>>> import numpy as np
>>> np.set_printoptions(precision=2, suppress=True, linewidth=100)
>>> W0 = np.loadtxt("sample6.csv", delimiter=",")
>>> W0
array([[  0.1,  -1.5,  -1.7,   0.4,   0. ,  -1.5,   1.2,  -0.6,  -0.5],
       [ -0.7,   0. ,   1.5,   0.5,  -0.7,  -1.9,   0.4,  -1.1,  -0.1],
       [  1.3,   1.2,   0. ,   0. ,   0.2,   0.9,  -0.7,   0. ,   0.2],
       [  0.9,   0.7,   1.8,   0.6,   0.1,  -1. ,   0.2,  -0.7,   0.5],
       [ -1.3,   0.9,  -0.5,  -0.9,   2.6,   0.6,  -0.1,  -1.6,  -2.1],
       [ -0.3,  -0.9,  -0.5,  -1. ,  -0.3,  -1.3,  -1.7,   1. ,   1.2],
       [ -1.2,   0.2,   0.6,   0.3,  -0.4,   0.7,   0. ,  -0.1,  -0.4],
       [  1.2,   0.7,  -0.6,   0. ,   0.4,  -0.3,  -0.9,   0.4,   0.5],
       [  0.2,  -0.1,   1.6,   0.3,   1.1,  -0.2,   0.7,   1.8,  -1.6],
       [ -0.2,  -0.8,  -0.1,  -0.7,  -1.7,  -0.9,  -0.3,   2.3,   0.7],
       [  0.1,  -2.9,   0. ,  -0.3,   1.5,   0.6,  -0.4,  -1.3,   2.3],
       [ -0.6,  -0.3,  -0.7,  -0.6,   0.6,  -0.8,   1.6,   0.3,   0.8],
       [ -1.5,   0.9,  -1.4,   0.8,   0. ,  -0.5,   0.1,  -0.3,   1. ],
       [  1.1,  -1.3,  -1.5,  -1. ,   0.5,  -0.8,   0.8,   0.5,   0.9],
       [  1.3,   0.6,   0.5,  -0.9,  -0.4,  -0.6,   0.9,   0.6,   0.5],
       [ -1.7,   1.2,  -0.8,   0.8,  -1.2,  -0.1,  -0.3,  -1.1,   1.2],
       [ 18. ,   2. , -24. , -14. ,   4. ,   2. ,  14. ,  -6. ,  32. ],
       [  0.9,  -1.3,   0.6,  -1. ,   0. ,  -0.5,   0.1,   0.8,  -0.3],
       [  0.5,  -2.6,  -0.6,   0. ,   2.2,   0.2,   1. ,   0.6,  -0.9],
       [ -0.5,  -1.4,   1.2,   0.3,  -0.9,  -0.5,   0.8,  -1.8,  -0.3],
       [ -0.8,   0.2,   1.3,   0.1,  -0.1,  -0.3,   1. ,  -1.5,   0.8],
       [  0.4,  -0.3,  -0.3,   1. ,  -1.1,   1.8,   2.6,   1.1,  -1. ],
       [  0.5,   0.2,   0.2,   1.4,  -1.4,  -0.6,   0.9,  -0.4,   0.3],
       [ -0.2,   0.3,   0.3,   0. ,   0.7,   0.8,   1. ,  -0.1,   0.7],
       [ -0.7,   2.8,  -1.6,   1.5,  -1.2,  -0.2,  -0.3,  -0.6,  -0.7],
       [ -0.4,   0.5,  -0.5,   1.4,   1.3,   2.6,  -1.5,   2.1,   0.4],
       [ -1. ,   0.9,   1. ,  -0.9,   0.2,   0.9,  -1.1,  -0.6,  -0.9]])
>>> out = W0 / np.linalg.norm(W0, axis=1, keepdims=True)
>>> G = out @ out.T
>>> np.round(np.degrees(np.arccos(np.clip(G[26, 2], -1, 1))), 2)
np.float64(77.32)
